$ python3 -q
>>> import numpy as np
>>> np.set_printoptions(suppress=True, linewidth=120)
>>> rd = lambda a: np.round(a, 3) + 0
>>> A = np.load("out12.npy")
>>> print(rd(A))
[[ 0.309  0.     0.    -0.951  0.     0.   ]
 [ 0.     1.     0.     0.     0.     0.   ]
 [ 0.     0.     1.     0.     0.     0.   ]
 [ 0.951  0.     0.     0.309  0.     0.   ]
 [ 0.     0.     0.     0.     1.     0.   ]
 [ 0.     0.     0.     0.     0.     1.   ]]
>>> Q, vecs = np.linalg.qr(A[:, :5])[0], np.linalg.qr(A[:, 5:])[0]
>>> sigma = np.linalg.svd(Q.T @ vecs, compute_uv=False)
>>> print((sigma > 0.9).sum())
0
>>> print(np.degrees(np.arccos(sigma.clip(0, 1))))
[90.]
>>> print(np.flatnonzero(np.linalg.matrix_power((A != 0) + (A.T != 0) + np.eye(6), 6)[3]))
[0 3]
>>> th = np.radians(45)
>>> r_ = np.eye(6)
>>> r_[4, 4] = r_[3, 3] = np.cos(th)
>>> r_[4, 3], r_[3, 4] = -np.sin(th), np.sin(th)
>>> print(rd(r_))
[[ 1.     0.     0.     0.     0.     0.   ]
 [ 0.     1.     0.     0.     0.     0.   ]
 [ 0.     0.     1.     0.     0.     0.   ]
 [ 0.     0.     0.     0.707  0.707  0.   ]
 [ 0.     0.     0.    -0.707  0.707  0.   ]
 [ 0.     0.     0.     0.     0.     1.   ]]
>>> B = A @ r_.T
>>> print(rd(B))
[[ 0.309  0.     0.    -0.672  0.672  0.   ]
 [ 0.     1.     0.     0.     0.     0.   ]
 [ 0.     0.     1.     0.     0.     0.   ]
 [ 0.951  0.     0.     0.219 -0.219  0.   ]
 [ 0.     0.     0.     0.707  0.707  0.   ]
 [ 0.     0.     0.     0.     0.     1.   ]]
>>> print(rd(np.linalg.svd(A, compute_uv=False)), rd(np.linalg.svd(B, compute_uv=False)))
[1. 1. 1. 1. 1. 1.] [1. 1. 1. 1. 1. 1.]
>>> print(rd(np.abs(B - A).max(axis=0)))
[0.    0.    0.    0.707 0.672 0.   ]
>>> print(A[:, 0] @ A[:, 5])
0.0
>>> print(rd(A @ A.T))
[[1. 0. 0. 0. 0. 0.]
 [0. 1. 0. 0. 0. 0.]
 [0. 0. 1. 0. 0. 0.]
 [0. 0. 0. 1. 0. 0.]
 [0. 0. 0. 0. 1. 0.]
 [0. 0. 0. 0. 0. 1.]]
>>> mat = np.load("block0.npy")
>>> print(mat)
[[-0.476 -0.222 -0.033  0.036 -0.274]
 [-0.538 -0.302 -0.115 -0.024 -0.356]
 [-1.724 -0.825  0.067  0.101 -0.758]
 [-1.606 -0.819  0.179  0.033 -0.971]
 [-1.477 -0.625  0.115 -0.004 -0.694]
 [ 0.999  0.504  0.038  0.181  0.827]
 [-0.778 -0.508  0.153  0.064 -0.552]
 [ 2.482  1.161 -0.083  0.015  1.391]
 [-1.806 -1.136 -0.058  0.005 -1.16 ]
 [ 0.023 -0.011 -0.035 -0.061  0.077]
 [ 2.713  1.313 -0.079  0.021  1.487]]
>>> idx = mat[:, 0] > np.median(mat[:, 0])
>>> u = mat[idx].mean(axis=0) - mat[~idx].mean(axis=0)
>>> print(np.argsort(-np.abs(u).round(6), kind="stable"))
[0 4 1 2 3]
>>> X = np.loadtxt("mat.csv", delimiter=",")
>>> print(X)
[[ 0.097 -0.231 -0.309  0.253 -0.363  0.033]
 [-0.012  0.079 -0.083  0.037 -0.248  0.079]
 [ 0.333 -1.373 -0.203  0.708  0.525  0.174]
 [ 0.456 -1.826 -0.356  1.007  0.548  0.213]
 [-0.236  0.847  0.213 -0.431 -0.239 -0.032]]
>>> th = np.radians(90)
>>> r_ = np.eye(6)
>>> r_[5, 5] = r_[3, 3] = np.cos(th)
>>> r_[5, 3], r_[3, 5] = -np.sin(th), np.sin(th)
>>> print(rd(r_))
[[ 1.  0.  0.  0.  0.  0.]
 [ 0.  1.  0.  0.  0.  0.]
 [ 0.  0.  1.  0.  0.  0.]
 [ 0.  0.  0.  0.  0.  1.]
 [ 0.  0.  0.  0.  1.  0.]
 [ 0.  0.  0. -1.  0.  0.]]
>>> B = X @ r_.T
>>> print(rd(np.abs(B - X).max(axis=0)))
[0.    0.    0.    0.794 0.    1.22 ]
>>> print(rd(np.linalg.svd(X, compute_uv=False)), rd(np.linalg.svd(B, compute_uv=False)))
[3.    0.6   0.12  0.024 0.005] [3.    0.6   0.12  0.024 0.005]
>>> print(rd(B))
[[ 0.097 -0.231 -0.309  0.033 -0.363 -0.253]
 [-0.012  0.079 -0.083  0.079 -0.248 -0.037]
 [ 0.333 -1.373 -0.203  0.174  0.525 -0.708]
 [ 0.456 -1.826 -0.356  0.213  0.548 -1.007]
 [-0.236  0.847  0.213 -0.032 -0.239  0.431]]
>>> print(np.allclose(np.linalg.norm(X, axis=1), np.linalg.norm(B, axis=1)))
True
>>> w1 = np.array([[-5, -9, 3, -3, 7, 8],
...     [6, -5, 0, 9, -8, 4],
...     [0, 2, -9, 9, 4, -2],
...     [1, 3, -6, 8, -8, 9],
...     [-6, -5, 0, -2, 3, -4],
...     [1, 8, 6, -5, 1, -5]])
>>> b = np.array([-4, 5, 2, -3, -2, 1])
>>> H = np.maximum(B @ w1 + b, 0)
>>> print((H > 0).astype(int))
[[0 1 1 0 0 1]
 [0 1 1 0 0 1]
 [0 1 0 0 1 1]
 [0 0 0 0 1 1]
 [1 1 1 1 0 1]]
>>> print(np.linalg.matrix_rank(H))
5
>>> Z = np.array([[0, 1], [-2, 0], [1, 3], [-3, -3], [-3, 0], [2, 1]])
>>> print((H @ Z).round(6).argmax(axis=1))
[1 1 1 1 1]
>>> B = X / np.sqrt((X ** 2).mean(axis=1, keepdims=True))
>>> print(rd(B[2]))
[ 0.484 -1.994 -0.295  1.028  0.763  0.253]
>>> print(np.linalg.matrix_rank(X - X.mean(axis=1, keepdims=True)))
5
>>> print(rd(np.linalg.norm(B, axis=1)))
[2.449 2.449 2.449 2.449 2.449]
>>> J = np.array([[156, 103, 144, 49, -41, 77],
...     [103, 83, 118, 54, -77, 58],
...     [144, 118, 186, 51, -118, 90],
...     [49, 54, 51, 95, -82, 23],
...     [-41, -77, -118, -82, 179, -46],
...     [77, 58, 90, 23, -46, 45]])
>>> rk = np.linalg.matrix_rank(J)
>>> print(rk)
4
>>> null = np.linalg.svd(J)[2][rk:].T
>>> print(np.linalg.matrix_rank(J.T @ J), np.linalg.matrix_rank(J @ J.T))
4 4
>>> print(np.allclose(J @ null, 0))
True
>>> print(null.shape)
(6, 2)
>>> U, sigma, VT = np.linalg.svd(J)
>>> print(np.argmax(sigma[:-1] / (sigma[1:] + 1e-6)) + 1)
4
>>> B = U[:, :4] @ np.diag(sigma[:4]) @ VT[:4]
>>> print(rd(np.linalg.norm(J - B, 2)), rd(sigma[4]))
0.0 0.0
>>> G = J.T @ J
>>> print(G)
[[ 65692  51878  75669  30338 -46218  37424]
 [ 51878  43631  63634  28325 -45417  30759]
 [ 75669  63634  93881  39505 -66382  45323]
 [ 30338  28325  39505  24196 -35711  18487]
 [-46218 -45417 -66382 -35711  62415 -30433]
 [ 37424  30759  45323  18487 -30433  22063]]
>>> print(rd(np.linalg.svd(J, compute_uv=False) ** 2))
[286565.418  21569.269   3742.905      0.407      0.         0.   ]
>>> print((J @ J.T).shape)
(6, 6)
>>> print(np.diag(G))
[65692 43631 93881 24196 62415 22063]
>>> print(np.allclose(G, G.T))
True
>>> print(np.abs(np.diag(np.linalg.qr(G)[1])) > 1e-9)
[ True  True  True  True False False]
>>> print(np.linalg.lstsq(G[:-1].T, G[-1])[2])
4
>>> F = np.load("x.npy")
>>> print(F)
[[-0.137  2.028  3.111  2.987  0.038  3.027]
 [ 0.133  1.936  2.967  3.025 -0.016  3.027]
 [-0.086  1.91   3.     3.121  0.122  3.037]
 [-0.045  2.134  2.836  2.895 -0.065  3.086]
 [-0.071  2.079  3.103  3.142 -0.056  2.919]
 [ 0.145  1.957  2.749  3.211  0.029  3.025]
 [-0.036  2.084  2.977  2.825 -0.168  3.206]
 [ 1.903  1.922  0.05   0.983  3.081 -0.1  ]
 [ 2.148  2.12   0.     1.028  3.068 -0.029]
 [ 1.878  1.969  0.022  0.886  3.014 -0.05 ]
 [ 1.983  2.135 -0.013  1.115  2.953  0.127]
 [ 1.98   1.947  0.006  0.993  3.211  0.049]
 [ 1.905  1.881  0.084  1.026  3.144  0.036]
 [ 1.903  1.913 -0.166  0.906  3.128 -0.033]
 [ 2.01   0.044  0.028 -0.109 -0.033  2.988]
 [ 1.991 -0.232 -0.059 -0.06   0.002  2.865]
 [ 2.026 -0.116  0.112 -0.198 -0.05   3.003]
 [ 2.009  0.087  0.064 -0.015  0.166  3.094]
 [ 2.096 -0.117  0.064  0.061  0.059  3.056]
 [ 1.81  -0.152 -0.049  0.145 -0.072  3.113]
 [ 2.093  0.073  0.106 -0.132 -0.155  2.904]]
>>> cen = F - F.mean(axis=0)
>>> vecs = np.linalg.svd(cen)[2][:3]
>>> B = cen - cen @ vecs.T @ vecs
>>> print(rd(np.diag(vecs.T @ vecs)))
[0.186 0.723 0.415 0.713 0.541 0.422]
>>> U, sigma, VT = np.linalg.svd(F)
>>> print(np.argmax(sigma[:-1] / (sigma[1:] + 1e-6)) + 1)
3
>>> B = U[:, :3] @ np.diag(sigma[:3]) @ VT[:3]
>>> print(np.linalg.matrix_rank(B))
3
>>> print(rd(np.abs(F - B).max()))
0.222
>>> print(rd(np.linalg.norm(F - B, 2)), rd(sigma[3]))
0.558 0.558
>>> B = np.c_[F[:, :4] @ np.array([[6, 1, 8, 9], [8, 7, 5, 0], [6, 7, 8, 3], [4, 3, 2, 1]]), np.array([1, -2, 2, 0, 0, 0, -1, -3, -3, 1, 1, -3, 0, 1, 2, -2, 3, 3, -2, 0, -3])]
>>> print(rd(B))
[[46.016 44.797 39.906 11.087  1.   ]
 [46.188 43.529 40.53  13.123 -2.   ]
 [45.248 43.647 39.104 11.347  2.   ]
 [45.398 43.43  38.788 10.998  0.   ]
 [47.392 45.629 40.935 11.812  0.   ]
 [45.864 42.72  39.359 12.763  0.   ]
 [45.618 43.866 39.598 11.432 -1.   ]
 [31.026 18.656 27.2   18.26  -3.   ]
 [33.96  20.072 29.84  20.36  -3.   ]
 [30.696 18.473 26.817 17.854  1.   ]
 [33.36  20.182 28.665 18.923  1.   ]
 [31.464 18.63  27.609 18.831 -3.   ]
 [31.086 18.738 27.369 18.423  0.   ]
 [29.35  16.85  25.273 17.535  1.   ]
 [12.144  2.187 16.306 18.065  2.   ]
 [ 9.496 -0.226 14.176 17.682 -2.   ]
 [11.108  1.404 16.128 18.372  3.   ]
 [13.074  3.021 16.989 18.258  3.   ]
 [12.268  1.908 16.817 19.117 -2.   ]
 [ 9.93   0.838 13.618 16.288  0.   ]
 [13.25   2.95  17.693 19.023 -3.   ]]
>>> print(rd(np.linalg.lstsq(F, B[:, 0])[0]))
[6. 8. 6. 4. 0. 0.]
>>> print(np.linalg.matrix_rank(np.c_[F, B]))
7
>>> print(rd(np.linalg.norm(np.linalg.qr(F)[0].T @ B, axis=0) ** 2 / ((B ** 2).sum(axis=0) + 1e-12)))
[1.    1.    1.    1.    0.325]
>>> arr = np.load("arr.npy")
>>> print(rd(arr))
[[ 0.683 -0.106 -0.317 -0.247 -0.247 -0.387 -0.387]
 [-0.106  0.965 -0.106 -0.082 -0.082 -0.129 -0.129]
 [-0.317 -0.106  0.683 -0.247 -0.247 -0.387 -0.387]
 [-0.247 -0.082 -0.247  0.808 -0.192 -0.301 -0.301]
 [-0.247 -0.082 -0.247 -0.192  0.808 -0.301 -0.301]
 [-0.387 -0.129 -0.387 -0.301 -0.301  0.526 -0.474]
 [-0.387 -0.129 -0.387 -0.301 -0.301 -0.474  0.526]]
>>> Q, r_ = np.linalg.qr(arr)
>>> print(np.trace(Q @ Q.T))
7.0
>>> print(abs(r_[0, 0]), rd(np.linalg.norm(arr[:, 0])))
1.0 1.0
>>> print(Q.shape, r_.shape)
(7, 7) (7, 7)
>>> data = np.loadtxt("dump.csv", delimiter=",")
>>> print(data)
[[ 2.968 -1.326  2.475 -0.336]
 [ 5.211 -2.047  2.879 -1.843]
 [-9.69   2.942 -6.146  3.146]
 [-2.698  0.6   -1.801  0.891]
 [-1.11  -0.125 -0.959  0.2  ]
 [-3.959  0.607 -2.399  0.981]
 [-5.1    1.264 -3.464  2.144]
 [-1.934  0.03  -1.423  0.784]
 [-3.792  1.355 -2.565  1.341]
 [-0.536  0.524 -1.52   0.177]
 [ 2.813 -1.183  2.055 -0.923]
 [ 1.951 -1.006  0.837 -0.766]
 [ 0.231 -0.632  0.472  0.237]
 [-5.73   2.107 -4.35   2.312]
 [-3.652  1.266 -2.075  0.874]
 [-3.837  1.089 -2.144  0.995]
 [ 3.959 -1.009  2.197 -1.928]
 [ 3.307 -1.404  1.941 -1.204]
 [ 2.792 -1.038  1.897 -0.778]
 [-1.914  0.219 -1.042  0.587]
 [ 1.751 -0.831  0.928 -0.176]
 [-0.83  -0.037 -0.505  0.363]
 [ 2.254 -0.689  1.306 -1.002]
 [-2.697  0.694 -1.682  0.892]
 [-5.971  1.629 -3.683  2.319]
 [ 1.341 -0.454  0.886 -0.424]
 [-0.879  0.116 -0.466  0.269]
 [-0.448 -0.222 -0.364  0.556]
 [-0.458  0.321  0.435 -0.496]
 [-1.071 -0.08  -0.808  0.102]
 [ 6.496 -2.582  4.085 -2.068]
 [-1.379  0.633 -1.341  0.199]
 [ 5.586 -2.306  3.948 -1.862]
 [-2.784  0.938 -1.854  0.683]
 [-1.967  0.522 -1.19   1.245]
 [-2.52   0.673 -1.368  1.098]
 [-0.507  0.516  0.038 -0.44 ]
 [ 5.423 -2.199  3.34  -1.822]
 [ 1.289 -0.236  0.826 -0.527]
 [ 0.632 -0.309  0.772 -0.086]]
>>> print([round(float(x), 3) for x in np.linalg.svd(data, compute_uv=False)[:3]])
[28.321, 2.262, 1.833]
>>> print(np.linalg.cond(data) > 100)
False
>>> print(rd(np.linalg.norm(data, 2) / np.linalg.norm(data)))
0.993
>>> print(np.linalg.matrix_rank(data, rtol=0.1))
1
